$ python -q
>>> import numpy as np
>>> np.set_printoptions(precision=2, suppress=True, linewidth=200, sign=" ")
>>> rnd = lambda a: np.round(a, 2) + 0
>>> m1 = np.array([[0, 1, 1], [0, 2, 2], [1, 1, 1]])
>>> m1
array([[ 0,  1,  1],
       [ 0,  2,  2],
       [ 1,  1,  1]])
>>> U, sigma, Vt = np.linalg.svd(m1)
>>> evecs = Vt[:(sigma > 1e-8).sum()]
>>> rng = np.random.default_rng(959711)
>>> vec = m1[2] + 4 * m1[1] + rng.integers(2) * np.eye(3)[1]
>>> vec
array([ 1.,  9.,  9.])
>>> rnd(np.linalg.norm(vec - evecs.T @ evecs @ vec))
np.float64(0.0)
>>> np.linalg.matrix_rank(np.vstack([m1, vec]))
np.int64(2)
>>> rnd(np.diag(evecs.T @ evecs))
array([ 1. ,  0.5,  0.5])
>>> rnd(evecs.T @ evecs)
array([[ 1. ,  0. ,  0. ],
       [ 0. ,  0.5,  0.5],
       [ 0. ,  0.5,  0.5]])
>>> rk = np.linalg.matrix_rank(m1)
>>> rk
np.int64(2)
>>> ns = np.linalg.svd(m1)[2][rk:].T
>>> np.linalg.matrix_rank(m1.T @ m1), np.linalg.matrix_rank(m1 @ m1.T)
(np.int64(2), np.int64(2))
>>> [int(np.linalg.matrix_rank(m1[:i])) for i in range(1, len(m1) + 1)]
[1, 1, 2]
>>> rnd(ns[:, 0] / ns[np.abs(ns[:, 0]).round(6).argmax(), 0])
array([ 0.,  1., -1.])
>>> rnd(ns @ ns.T)
array([[ 0. ,  0. ,  0. ],
       [ 0. ,  0.5, -0.5],
       [ 0. , -0.5,  0.5]])
>>> B = m1 + rng.integers(-2, 3, (3, 2)) @ rng.integers(-2, 3, (2, 3))
>>> B
array([[ 0, -1,  1],
       [ 0,  4,  2],
       [ 1, -3,  3]])
>>> B - m1
array([[ 0, -2,  0],
       [ 0,  2,  0],
       [ 0, -4,  2]])
>>> np.abs(B - m1).sum(axis=1)
array([ 2,  2,  6])
>>> rnd(m1 @ np.linalg.pinv(m1) @ m1)
array([[ 0.,  1.,  1.],
       [ 0.,  2.,  2.],
       [ 1.,  1.,  1.]])
>>> np.abs(np.diag(np.linalg.qr(m1)[1])) > 1e-9
array([ True,  True, False])
>>> try:
...     np.linalg.inv(m1)
... except np.linalg.LinAlgError as e:
...     print(repr(e))
... 
LinAlgError('Singular matrix')
>>> def softmax(z):
...     e = np.exp(z - z.max(axis=-1, keepdims=True))
...     return e / e.sum(axis=-1, keepdims=True)
... 
>>> rnd(softmax(10 * m1[1]))
array([ 0. ,  0.5,  0.5])
>>> rnd(softmax(m1[1] + 5))
array([ 0.06,  0.47,  0.47])
>>> softmax(m1).sum(axis=1)
array([ 1.,  1.,  1.])
>>> scores = m1 @ m1.T / np.sqrt(3)
>>> rnd(softmax(scores)[1] @ m1)
array([ 0.08,  1.83,  1.83])
>>> softmax(scores).round(6).argmax(axis=1)
array([ 1,  1,  1])
>>> rnd(softmax(scores + np.triu(np.full(scores.shape, -np.inf), 1)))
array([[ 1.  ,  0.  ,  0.  ],
       [ 0.09,  0.91,  0.  ],
       [ 0.17,  0.53,  0.3 ]])
>>> rnd(softmax(scores))
array([[ 0.19,  0.61,  0.19],
       [ 0.08,  0.83,  0.08],
       [ 0.17,  0.53,  0.3 ]])
